>>> import numpy as np
>>> from numpy import linalg as LA
>>> np.set_printoptions(precision=2, suppress=True, linewidth=120)
>>> tidy = lambda a: np.round(a, 2) + 0
>>> F = np.load("layer4.npy")
>>> F
array([[1.  , 0.2 , 0.04, 0.01, 0.  , 0.  , 0.  , 0.  ],
       [0.2 , 1.  , 0.2 , 0.04, 0.01, 0.  , 0.  , 0.  ],
       [0.04, 0.2 , 1.  , 0.2 , 0.04, 0.01, 0.  , 0.  ],
       [0.01, 0.04, 0.2 , 1.  , 0.2 , 0.04, 0.01, 0.  ],
       [0.  , 0.01, 0.04, 0.2 , 1.  , 0.2 , 0.04, 0.01],
       [0.  , 0.  , 0.01, 0.04, 0.2 , 1.  , 0.2 , 0.04],
       [0.  , 0.  , 0.  , 0.01, 0.04, 0.2 , 1.  , 0.2 ],
       [0.  , 0.  , 0.  , 0.  , 0.01, 0.04, 0.2 , 1.  ]])
>>> # equal to its transpose
>>> Y = np.array([[-4, 6],
...     [3, -9],
...     [4, -5],
...     [1, -6],
...     [0, -4],
...     [-6, -3],
...     [0, 7],
...     [-9, 9]])
>>> LA.matrix_rank(F @ Y)
np.int64(2)
>>> rng = np.random.default_rng(19749)
>>> lab = rng.permutation(8)
>>> lab
array([5, 2, 0, 4, 3, 7, 1, 6])
>>> Y = F[lab][:, lab]
>>> tidy(np.sort(np.abs(LA.eigvals(Y))))
array([0.68, 0.72, 0.79, 0.88, 1.  , 1.16, 1.32, 1.45])
>>> np.diag(Y)
array([1., 1., 1., 1., 1., 1., 1., 1.])
>>> np.allclose(Y, F)
False
>>> tidy(LA.det(Y)), tidy(LA.det(F[lab]))
(np.float64(0.75), np.float64(0.75))
>>> w, V = LA.eigh(F)
>>> tidy(LA.eigvalsh(F + 5 * np.eye(8)))
array([5.68, 5.72, 5.79, 5.88, 6.  , 6.16, 6.32, 6.45])
>>> tidy(V @ np.diag(w) @ V.T)
array([[1.  , 0.2 , 0.04, 0.01, 0.  , 0.  , 0.  , 0.  ],
       [0.2 , 1.  , 0.2 , 0.04, 0.01, 0.  , 0.  , 0.  ],
       [0.04, 0.2 , 1.  , 0.2 , 0.04, 0.01, 0.  , 0.  ],
       [0.01, 0.04, 0.2 , 1.  , 0.2 , 0.04, 0.01, 0.  ],
       [0.  , 0.01, 0.04, 0.2 , 1.  , 0.2 , 0.04, 0.01],
       [0.  , 0.  , 0.01, 0.04, 0.2 , 1.  , 0.2 , 0.04],
       [0.  , 0.  , 0.  , 0.01, 0.04, 0.2 , 1.  , 0.2 ],
       [0.  , 0.  , 0.  , 0.  , 0.01, 0.04, 0.2 , 1.  ]])
>>> w.sum(), np.trace(F)
(np.float64(8.0), np.float64(8.0))
>>> tidy(w)
array([0.68, 0.72, 0.79, 0.88, 1.  , 1.16, 1.32, 1.45])
>>> tidy(LA.eigvalsh(F @ F))
array([0.46, 0.52, 0.62, 0.77, 1.01, 1.35, 1.75, 2.11])
>>> tidy(V.T @ F @ V)
array([[0.68, 0.  , 0.  , 0.  , 0.  , 0.  , 0.  , 0.  ],
       [0.  , 0.72, 0.  , 0.  , 0.  , 0.  , 0.  , 0.  ],
       [0.  , 0.  , 0.79, 0.  , 0.  , 0.  , 0.  , 0.  ],
       [0.  , 0.  , 0.  , 0.88, 0.  , 0.  , 0.  , 0.  ],
       [0.  , 0.  , 0.  , 0.  , 1.  , 0.  , 0.  , 0.  ],
       [0.  , 0.  , 0.  , 0.  , 0.  , 1.16, 0.  , 0.  ],
       [0.  , 0.  , 0.  , 0.  , 0.  , 0.  , 1.32, 0.  ],
       [0.  , 0.  , 0.  , 0.  , 0.  , 0.  , 0.  , 1.45]])
